$ ipython --no-banner

In [1]: import numpy as np

In [2]: import numpy.linalg as la

In [3]: np.set_printoptions(precision=2, suppress=True, linewidth=200, floatmode="fixed")

In [4]: rnd = lambda a: np.round(a, 2) + 0

In [5]: arr = np.load("x.npy")

In [6]: rnd(arr)
Out[6]: 
array([[ 0.03,  0.14, -0.03,  0.10],
       [ 0.14,  0.59, -0.14,  0.45],
       [-0.03, -0.14,  0.03, -0.10],
       [ 0.10,  0.45, -0.10,  0.35]])

In [7]: # symmetric

In [8]: x0 = np.array([-2, 2, -2, 0])

In [9]: rnd(la.eigvalsh(2 * arr - np.eye(4)))
Out[9]: array([-1.00, -1.00, -1.00,  1.00])

In [10]: rnd((x0 - arr @ x0) @ (arr @ x0))
Out[10]: np.float64(0.0)

In [11]: print(rnd(arr @ arr @ x0))
[ 0.27  1.18 -0.27  0.91]

In [12]: data = np.load("a.npy")

In [13]: data
Out[13]: 
array([[ 1.00, -1.00,  2.00,  4.00,  5.00],
       [ 0.00, -2.00,  2.00,  1.00,  5.00],
       [ 0.00,  0.00,  4.00,  4.00,  7.00],
       [ 0.00,  0.00,  4.00,  2.00,  3.00],
       [ 0.00,  0.00,  2.00,  2.00,  3.00]])

In [14]: out = data / la.norm(data, axis=1, keepdims=True)

In [15]: G = out @ out.T

In [16]: (G - 2 * np.eye(5)).round(6).argmax(axis=1)
Out[16]: array([2, 2, 4, 4, 2])

In [17]: rnd(la.norm(out, axis=1))
Out[17]: array([1.00, 1.00, 1.00, 1.00, 1.00])

In [18]: rnd(np.degrees(np.arccos(np.clip(G[0, 4], -1, 1))))
Out[18]: np.float64(17.22)

In [19]: (np.abs(G) > 0.9).astype(int)
Out[19]: 
array([[1, 0, 1, 0, 1],
       [0, 1, 0, 0, 0],
       [1, 0, 1, 1, 1],
       [0, 0, 1, 1, 1],
       [1, 0, 1, 1, 1]])

In [20]: rnd(G[0])
Out[20]: array([1.00, 0.88, 0.96, 0.84, 0.96])

In [21]: K = np.load("run7.npy")

In [22]: rnd(K)
Out[22]: 
array([[ 1.00,  0.00,  0.00,  0.00,  0.00,  0.00,  0.00,  0.00],
       [ 0.00,  1.00,  0.00,  0.00,  0.00,  0.00,  0.00,  0.00],
       [ 0.00,  0.00,  1.00,  0.00,  0.00,  0.00,  0.00,  0.00],
       [ 0.00,  0.00,  0.00,  0.71,  0.00,  0.00,  0.00, -0.71],
       [ 0.00,  0.00,  0.00,  0.00,  1.00,  0.00,  0.00,  0.00],
       [ 0.00,  0.00,  0.00,  0.00,  0.00,  1.00,  0.00,  0.00],
       [ 0.00,  0.00,  0.00,  0.00,  0.00,  0.00,  1.00,  0.00],
       [ 0.00,  0.00,  0.00,  0.71,  0.00,  0.00,  0.00,  0.71]])

In [23]: rnd(la.svd(K, compute_uv=False))
Out[23]: array([1.00, 1.00, 1.00, 1.00, 1.00, 1.00, 1.00, 1.00])

In [24]: rnd(K @ K.T)
Out[24]: 
array([[1.00, 0.00, 0.00, 0.00, 0.00, 0.00, 0.00, 0.00],
       [0.00, 1.00, 0.00, 0.00, 0.00, 0.00, 0.00, 0.00],
       [0.00, 0.00, 1.00, 0.00, 0.00, 0.00, 0.00, 0.00],
       [0.00, 0.00, 0.00, 1.00, 0.00, 0.00, 0.00, 0.00],
       [0.00, 0.00, 0.00, 0.00, 1.00, 0.00, 0.00, 0.00],
       [0.00, 0.00, 0.00, 0.00, 0.00, 1.00, 0.00, 0.00],
       [0.00, 0.00, 0.00, 0.00, 0.00, 0.00, 1.00, 0.00],
       [0.00, 0.00, 0.00, 0.00, 0.00, 0.00, 0.00, 1.00]])

In [25]: rnd(K.T @ K)
Out[25]: 
array([[1.00, 0.00, 0.00, 0.00, 0.00, 0.00, 0.00, 0.00],
       [0.00, 1.00, 0.00, 0.00, 0.00, 0.00, 0.00, 0.00],
       [0.00, 0.00, 1.00, 0.00, 0.00, 0.00, 0.00, 0.00],
       [0.00, 0.00, 0.00, 1.00, 0.00, 0.00, 0.00, 0.00],
       [0.00, 0.00, 0.00, 0.00, 1.00, 0.00, 0.00, 0.00],
       [0.00, 0.00, 0.00, 0.00, 0.00, 1.00, 0.00, 0.00],
       [0.00, 0.00, 0.00, 0.00, 0.00, 0.00, 1.00, 0.00],
       [0.00, 0.00, 0.00, 0.00, 0.00, 0.00, 0.00, 1.00]])

In [26]: rnd(la.norm(K, axis=0))
Out[26]: array([1.00, 1.00, 1.00, 1.00, 1.00, 1.00, 1.00, 1.00])

In [27]: W0 = np.loadtxt("sample12.csv", delimiter=",")

In [28]: W0
Out[28]: 
array([[ 3.00,  0.00,  0.00,  0.00,  0.00,  0.00,  0.00],
       [ 0.00,  0.00,  0.00,  0.00,  0.00,  3.00,  0.00],
       [ 0.00,  0.00,  0.00,  0.00,  0.00,  0.00, -3.00],
       [ 0.00,  0.00,  0.00,  1.00,  0.00,  0.00,  0.00],
       [ 0.00, -2.00,  0.00,  0.00,  0.00,  0.00,  0.00],
       [ 0.00,  0.00,  0.00,  0.00,  3.00,  0.00,  0.00],
       [ 0.00,  0.00, -2.00,  0.00,  0.00,  0.00,  0.00]])

In [29]: f, r1 = W0[0], W0[5]

In [30]: f @ r1
Out[30]: np.float64(0.0)

In [31]: f @ f
Out[31]: np.float64(9.0)

In [32]: p = (f @ r1) / (f @ f) * f

In [33]: r1 - p
Out[33]: array([0.00, 0.00, 0.00, 0.00, 3.00, 0.00, 0.00])

In [34]: print(p)
[0.00 0.00 0.00 0.00 0.00 0.00 0.00]

In [35]: np.outer(f, r1)
Out[35]: 
array([[0.00, 0.00, 0.00, 0.00, 9.00, 0.00, 0.00],
       [0.00, 0.00, 0.00, 0.00, 0.00, 0.00, 0.00],
       [0.00, 0.00, 0.00, 0.00, 0.00, 0.00, 0.00],
       [0.00, 0.00, 0.00, 0.00, 0.00, 0.00, 0.00],
       [0.00, 0.00, 0.00, 0.00, 0.00, 0.00, 0.00],
       [0.00, 0.00, 0.00, 0.00, 0.00, 0.00, 0.00],
       [0.00, 0.00, 0.00, 0.00, 0.00, 0.00, 0.00]])

In [36]: M = np.loadtxt("layer5.csv", delimiter=",")

In [37]: M
Out[37]: 
array([[-2.00, -4.00, -4.00],
       [ 1.00,  2.00,  2.00],
       [-2.00, -4.00, -4.00],
       [-1.00, -2.00, -2.00]])

In [38]: th = np.radians(180)

In [39]: R = np.eye(3)

In [40]: R[1, 1] = R[2, 2] = np.cos(th)

In [41]: R[1, 2], R[2, 1] = -np.sin(th), np.sin(th)

In [42]: rnd(R)
Out[42]: 
array([[ 1.00,  0.00,  0.00],
       [ 0.00, -1.00,  0.00],
       [ 0.00,  0.00, -1.00]])

In [43]: out = M @ R.T

In [44]: np.allclose(M @ M.T, out @ out.T)
Out[44]: True

In [45]: print(np.abs(out - M).max(axis=0))
[0.00 8.00 8.00]

In [46]: rnd(la.svd(M, compute_uv=False)), rnd(la.svd(out, compute_uv=False))
Out[46]: (array([9.49, 0.00, 0.00]), array([9.49, 0.00, 0.00]))
